% python3 -q
>>> import numpy as np
>>> np.set_printoptions(precision=3, suppress=True, linewidth=160, legacy="1.25")
>>> F = np.array([[4, -4, 1], [-2, 2, 0], [2, 1, -5], [5, 3, -1]])
>>> F[1] = F[2]
>>> print(F)
[[ 4 -4  1]
 [ 2  1 -5]
 [ 2  1 -5]
 [ 5  3 -1]]
>>> x0 = np.array([-1, -3, 0])
>>> h1 = np.maximum(F @ x0, 0)
>>> print(F.T @ h1)
[ 32 -32   8]
>>> print(np.flatnonzero(h1 > 1e-9))
[0]
>>> print(np.maximum(F @ x0, 0) - np.maximum(-F @ x0, 0))
[  8  -5  -5 -14]
>>> J = np.array([[3, 0, 0, 0], [1, 3, 0, 0], [0, 0, 5, 0], [1, 0, 4, 0]])
>>> hat = np.triu(np.array([[2, -4, -5, 3], [6, -8, 5, 2], [1, -1, 0, 8], [4, 0, 0, 2]]), 1) + np.eye(4)
>>> A2 = hat @ J @ np.linalg.inv(hat)
>>> print(hat @ J - J @ hat)
[[ -1.   0.   2.  -9.]
 [  2.   4.  23.  -9.]
 [  8.   0.  32. -40.]
 [  0.   4.   5. -35.]]
>>> print(np.linalg.matrix_rank(A2))
3
>>> print(np.trace(A2), np.trace(J))
11.0 11
>>> print(A2)
[[   2.   -4.   17. -134.]
 [   3.   15.  -27.  177.]
 [   8.   32.  -83.  576.]
 [   1.    4.  -11.   77.]]
>>> print(np.round(np.poly(A2), 3) + 0)
[  1. -11.  39. -45.   0.]
>>> print(round(np.linalg.det(A2), 3))
0.0
>>> print(np.trace(A2))
11.0
>>> np.linalg.determinant(A2)
Traceback (most recent call last):
  File "<python-input-20>", line 1, in <module>
    np.linalg.determinant(A2)
    ^^^^^^^^^^^^^^^^^^^^^
AttributeError: module 'numpy.linalg' has no attribute 'determinant'
>>> print(np.allclose(A2 @ A2.T, A2.T @ A2))
False
>>> print((A2 - A2.T) / 2)
[[   0.    -3.5    4.5  -67.5]
 [   3.5    0.   -29.5   86.5]
 [  -4.5   29.5    0.   293.5]
 [  67.5  -86.5 -293.5    0. ]]
>>> print(np.allclose(A2, A2.T))
False
>>> A2.inv()
Traceback (most recent call last):
  File "<python-input-24>", line 1, in <module>
    A2.inv()
    ^^^^^^
AttributeError: 'numpy.ndarray' object has no attribute 'inv'
>>> hat = F @ np.linalg.solve(F.T @ F, F.T)
>>> print(np.round((np.eye(4) - hat) @ F, 3) + 0)
[[0. 0. 0.]
 [0. 0. 0.]
 [0. 0. 0.]
 [0. 0. 0.]]
>>> print(np.allclose(hat @ hat, hat))
True
>>> print(J.sum(axis=0))
[5 3 9 0]
>>> print(J - J[0])
[[ 0  0  0  0]
 [-2  3  0  0]
 [-3  0  5  0]
 [-2  0  4  0]]
>>> print(np.unravel_index(np.abs(J).argmax(), J.shape))
(2, 2)
>>> feats = np.load("data.npy")
>>> print(feats)
[[-2.556  0.306  0.967]
 [-2.3    0.6    0.7  ]
 [-0.5   -0.4    0.5  ]
 [ 2.1    0.    -3.2  ]]
>>> A2 = np.c_[feats[:, :2] @ np.array([[1, -1], [1, -1]]), np.array([1, -1, -2, 1])]
>>> print(A2)
[[-2.25  2.25  1.  ]
 [-1.7   1.7  -1.  ]
 [-0.9   0.9  -2.  ]
 [ 2.1  -2.1   1.  ]]
>>> print(np.linalg.matrix_rank(A2))
2
>>> print(np.round(np.linalg.lstsq(feats, A2[:, 0])[0], 3) + 0)
[1. 1. 0.]
>>> print(np.round(np.linalg.norm(A2 - feats @ np.linalg.lstsq(feats, A2)[0], axis=0), 3) + 0)
[0.    0.    2.147]
>>> print(np.linalg.matrix_rank(np.c_[feats, A2]))
4
>>> print(np.linalg.norm(np.linalg.qr(feats)[0].T @ A2, axis=0) ** 2 / ((A2 ** 2).sum(axis=0) + 1e-12))
[1.    1.    0.341]
>>> rng = np.random.default_rng(956)
>>> labels = rng.permutation(3)
>>> A2 = feats[:, labels] * rng.choice([-1, 1], 3)
>>> print(A2)
[[-0.967 -2.556 -0.306]
 [-0.7   -2.3   -0.6  ]
 [-0.5   -0.5    0.4  ]
 [ 3.2    2.1   -0.   ]]
>>> U, _, Vh = np.linalg.svd(feats.T @ A2)
>>> print(np.round(U @ Vh, 3) + 0)
[[ 0.  1.  0.]
 [ 0.  0. -1.]
 [-1.  0.  0.]]
>>> print(np.round(np.linalg.lstsq(feats, A2)[0], 3) + 0)
[[ 0.  1.  0.]
 [ 0.  0. -1.]
 [-1.  0.  0.]]
>>> hat = feats @ np.linalg.solve(feats.T @ feats, feats.T)
>>> print(hat)
[[ 0.592  0.399  0.287  0.009]
 [ 0.399  0.61  -0.28  -0.009]
 [ 0.287 -0.28   0.799 -0.006]
 [ 0.009 -0.009 -0.006  1.   ]]
>>> print(hat @ feats[:, 0])
[-2.556 -2.3   -0.5    2.1  ]
>>> print(np.round(np.linalg.eigvalsh(hat), 3) + 0)
[0. 1. 1. 1.]
>>> print(np.round((np.eye(4) - hat) @ feats, 3) + 0)
[[0. 0. 0.]
 [0. 0. 0.]
 [0. 0. 0.]
 [0. 0. 0.]]
>>> arr = np.load("m.npy")
>>> print(arr)
[[-1.    -0.206 -5.786]
 [ 0.471  0.122  2.867]
 [ 1.36  -0.586  0.202]
 [ 1.194 -0.169  3.006]
 [ 0.903 -0.728 -2.725]
 [ 0.504  0.106  2.882]
 [ 1.162 -0.197  3.015]
 [ 1.6   -1.006 -2.589]
 [-0.19   0.398  2.831]
 [-0.419  0.758  5.57 ]
 [-0.853  0.672  2.697]
 [ 1.577 -1.008 -2.615]
 [ 0.483  0.095  2.932]]
>>> Ac = arr - arr.mean(axis=0)
>>> vecs = np.linalg.svd(Ac)[2][:2]
>>> A2 = Ac - Ac @ vecs.T @ vecs
>>> print(np.round(np.cov(Ac @ vecs.T, rowvar=False), 3) + 0)
[[11.24   0.   ]
 [ 0.     0.928]]
>>> print(round(np.linalg.norm(A2) / np.linalg.norm(Ac), 3))
0.005
>>> print(A2.std(axis=0))
[0.006 0.014 0.002]
>>> print((Ac @ vecs.T).std(axis=0))
[3.221 0.926]
